>>> import numpy as np
>>> np.set_printoptions(suppress=True, linewidth=160)
>>> def rd(a):
...     return np.round(a, 4) + 0
... 
>>> feats = np.load("sample11.npy")
>>> print(feats)
[[ 4.6908 -1.6136 -0.1306 -0.6133]
 [-2.4459  2.8007 -3.1405 -1.1451]
 [-4.3443 -1.943  -1.466   0.4507]
 [ 0.0482 -4.7713 -1.4844  0.17  ]
 [ 1.4593  2.3737  3.0171  2.8518]
 [ 3.1152 -3.3847  1.3863 -1.3849]
 [ 1.513  -3.2787  3.3961  0.6539]
 [-1.7551  1.3838 -0.0847 -4.4719]
 [-2.5545  3.0244 -0.2229 -3.0459]
 [-0.6087  0.6006  4.8403  0.9168]
 [-3.5429  2.3245  2.4785 -0.9496]
 [ 2.8644  3.3015 -1.6116 -1.8162]
 [-2.9861  2.0992  2.3902 -2.442 ]
 [-2.5947 -3.0927  1.4425  2.5733]
 [ 0.2772 -1.0326 -2.1444 -4.3884]
 [ 1.4995  0.9286 -2.4421  3.9907]
 [-0.031  -2.6802  4.0361 -1.2352]
 [ 3.6877 -0.868  -2.3467  2.2674]
 [ 3.7773  0.7489 -2.9631 -1.1795]
 [-1.0246 -2.152   2.6444  3.5109]
 [-4.5962 -0.2922 -1.1148  1.5959]
 [ 1.3659  0.0418  3.2753  3.522 ]
 [ 2.1413 -3.0827  1.0906  3.1181]
 [-1.6478  0.9001  2.675   3.784 ]
 [ 4.0121  2.5253 -1.2017 -1.04  ]
 [ 3.6422 -2.8068 -0.682   1.8414]
 [-1.7285  3.0395  3.5602  0.314 ]
 [ 1.4552  4.275  -0.2204  2.1349]
 [ 2.4324 -3.9325 -0.4623 -1.8452]
 [ 0.4548  1.0749 -4.1373 -2.5536]
 [-0.3868  1.8607  4.4596  1.2247]
 [ 1.6274 -0.8131  0.5511  4.6246]
 [-2.813   2.7211 -3.0892  0.3729]
 [-1.5035  4.2654  0.346  -2.1039]
 [-2.4684  0.5141 -0.1221  4.316 ]
 [-3.9822  2.0795  1.9098  1.082 ]
 [ 1.2039 -1.4167 -1.7269 -4.3083]
 [ 2.3754  3.2616 -0.8398  2.8309]
 [ 0.1442  2.1766 -4.4987 -0.0555]]
>>> x = np.array([0, 2, 0, 2])
>>> rhs = feats @ x
>>> print(rd(np.linalg.pinv(feats) @ feats))
[[1. 0. 0. 0.]
 [0. 1. 0. 0.]
 [0. 0. 1. 0.]
 [0. 0. 0. 1.]]
>>> print(rd(np.linalg.solve(feats.T @ feats, feats.T @ rhs)))
[0. 2. 0. 2.]
>>> print(rd(np.linalg.lstsq(feats, rhs)[0]))
[0. 2. 0. 2.]
>>> rng = np.random.default_rng(95597)
>>> rhs = rhs + 0.1 * rng.normal(size=39)
>>> print(rd(rhs))
[ -4.4722   3.3798  -2.8191  -9.2652  10.5111  -9.6739  -5.3505  -6.3263  -0.1963   3.1303   2.5904   2.8443  -0.7678  -1.0051 -10.8023   9.9763  -7.8889
   2.8857  -0.9099   2.7585   2.7226   7.0759   0.039    9.4088   2.866   -2.0052   6.7648  12.7713 -11.4438  -3.0342   6.0646   7.7253   6.123    4.4057
   9.6489   6.2143 -11.5901  12.1606   4.3563]
>>> c, *_ = np.linalg.lstsq(feats, rhs)
>>> print(rd(np.linalg.norm(rhs - feats @ c)))
0.5041
>>> print([round(float(np.linalg.norm(np.linalg.solve(feats.T @ feats + lam * np.eye(4), feats.T @ rhs))), 2) for lam in (0, 1, 10, 100)])
[2.84, 2.82, 2.71, 1.95]
>>> print(rd(feats.T @ (rhs - feats @ c)))
[0. 0. 0. 0.]
